% ipython --no-banner

In [1]: import numpy as np

In [2]: import numpy.linalg as la

In [3]: np.set_printoptions(suppress=True, linewidth=140)

In [4]: M = np.loadtxt("w.csv", delimiter=",")

In [5]: M.round(4)
Out[5]: 
array([[-0.9487, -0.3162],
       [-0.3162,  0.9487]])

In [6]: x = np.array([3, 2])

In [7]: round(la.det(M), 4)
Out[7]: np.float64(-1.0)

In [8]: 2 - la.matrix_rank(M - np.eye(2), tol=1e-8)
Out[8]: np.int64(1)

In [9]: np.round(la.inv(M), 4)
Out[9]: 
array([[-0.9487, -0.3162],
       [-0.3162,  0.9487]])

In [10]: [p for p in range(1, 25) if np.allclose(la.matrix_power(M, p), np.eye(2))]
Out[10]: [2, 4, 6, 8, 10, 12, 14, 16, 18, 20, 22, 24]

In [11]: np.allclose(M, M.T)
Out[11]: True

In [12]: np.round(np.sort(np.abs(la.eigvals(M))), 4)
Out[12]: array([1., 1.])

In [13]: np.trace(M)
Out[13]: np.float64(0.0)

In [14]: np.round(la.det(M), 4)
Out[14]: np.float64(-1.0)

In [15]: f, g = M[0], M[1]

In [16]: f @ g
Out[16]: np.float64(0.0)

In [17]: p = (f @ g) / (f @ f) * f

In [18]: p
Out[18]: array([-0., -0.])

In [19]: m1 = np.array([[1, 0], [0, 1]])

In [20]: w1 = np.array([[4, 3, 5, 2], [0, 2, 1, 0]])

In [21]: beta = np.array([3, 0, 2, 3])

In [22]: act = np.maximum(m1 @ w1 + beta, 0)

In [23]: act
Out[23]: 
array([[7, 3, 7, 5],
       [3, 2, 3, 3]])

In [24]: cent = np.array([[-3, 0, 2], [1, 3, 3], [2, 3, 1], [-2, 1, -2]])

In [25]: w1 @ cent
Out[25]: 
array([[-3, 26, 18],
       [ 4,  9,  7]])

In [26]: act @ cent
Out[26]: 
array([[-14,  35,  20],
       [ -7,  18,   9]])

In [27]: B = act / la.norm(act, axis=1)
---------------------------------------------------------------------------
ValueError                                Traceback (most recent call last)
Cell In[27], line 1
----> 1 B = act / la.norm(act, axis=1)

ValueError: operands could not be broadcast together with shapes (2,4) (2,) 

In [28]: B = act / la.norm(act, axis=1, keepdims=True)

In [29]: C2 = B @ B.T

In [30]: C2.round(4)
Out[30]: 
array([[1.    , 0.9849],
       [0.9849, 1.    ]])

In [31]: np.round(la.norm(B, axis=1), 4)
Out[31]: array([1., 1.])

In [32]: np.round(np.degrees(np.arccos(np.clip(C2[1, 0], -1, 1))), 4)
Out[32]: np.float64(9.9841)

In [33]: C2[1].round(4)
Out[33]: array([0.9849, 1.    ])

In [34]: x = np.ones(2)

In [35]: for _ in range(5):
    ...:     x = m1 @ x
    ...:     x /= la.norm(x)
    ...:     print(round(x @ m1 @ x, 4))
    ...: 
1.0
1.0
1.0
1.0
1.0

In [36]: x.round(4)
Out[36]: array([0.7071, 0.7071])

In [37]: vals, evecs = la.eig(m1)

In [38]: np.round(np.sort(la.eigvals(m1 @ m1)), 4)
Out[38]: array([1., 1.])

In [39]: m1 @ evecs[:, 0] - vals[0] * evecs[:, 0]
Out[39]: array([0., 0.])

In [40]: vals
Out[40]: array([1., 1.])

In [41]: np.round(np.sort(la.eigvals(m1.T)), 4)
Out[41]: array([1., 1.])

In [42]: O, _ = la.qr(np.array([[0.6, 0.7, -1.0, 0.5, -0.2, 0.7, -0.6],
    ...:     [0.3, -0.6, 0.3, 0.8, -0.3, -0.2, 1.9],
    ...:     [1.3, 0.8, -0.3, 1.6, -0.7, -0.6, -0.1],
    ...:     [-0.5, -0.4, -0.4, -1.7, 0.6, -0.5, -1.1],
    ...:     [-0.1, -0.4, -0.5, 0.7, 0.3, 1.2, 0.4],
    ...:     [-0.1, 2.1, -1.3, 0.5, 0.9, 1.1, -0.2],
    ...:     [-1.2, 2.4, -0.5, 1.4, -0.7, 0.7, 0.8]]))

In [43]: mat = -1 * O

In [44]: mat.round(4)
Out[44]: 
array([[ 0.3058, -0.2805, -0.4913, -0.0239,  0.5464, -0.4274, -0.3234],
       [ 0.1529,  0.1418,  0.0768, -0.453 , -0.076 ,  0.4228, -0.7489],
       [ 0.6625, -0.395 ,  0.1725, -0.0662,  0.156 ,  0.4629,  0.3637],
       [-0.2548,  0.1793, -0.5017,  0.3861,  0.3121,  0.6357,  0.0242],
       [-0.051 ,  0.1309, -0.5342, -0.7068, -0.1612,  0.0138,  0.4113],
       [-0.051 , -0.6115, -0.3558,  0.2036, -0.6465,  0.072 , -0.1797],
       [-0.6116, -0.5674,  0.2436, -0.3158,  0.3605,  0.1214,  0.0157]])

In [45]: x = np.array([1, 2, 0, 1, 3, 3, -3])

In [46]: np.round(la.inv(mat), 4)
Out[46]: 
array([[ 0.3058,  0.1529,  0.6625, -0.2548, -0.051 , -0.051 , -0.6116],
       [-0.2805,  0.1418, -0.395 ,  0.1793,  0.1309, -0.6115, -0.5674],
       [-0.4913,  0.0768,  0.1725, -0.5017, -0.5342, -0.3558,  0.2436],
       [-0.0239, -0.453 , -0.0662,  0.3861, -0.7068,  0.2036, -0.3158],
       [ 0.5464, -0.076 ,  0.156 ,  0.3121, -0.1612, -0.6465,  0.3605],
       [-0.4274,  0.4228,  0.4629,  0.6357,  0.0138,  0.072 ,  0.1214],
       [-0.3234, -0.7489,  0.3637,  0.0242,  0.4113, -0.1797,  0.0157]])

In [47]: np.round(mat.T @ (mat @ x), 4) + 0
Out[47]: array([ 1.,  2.,  0.,  1.,  3.,  3., -3.])
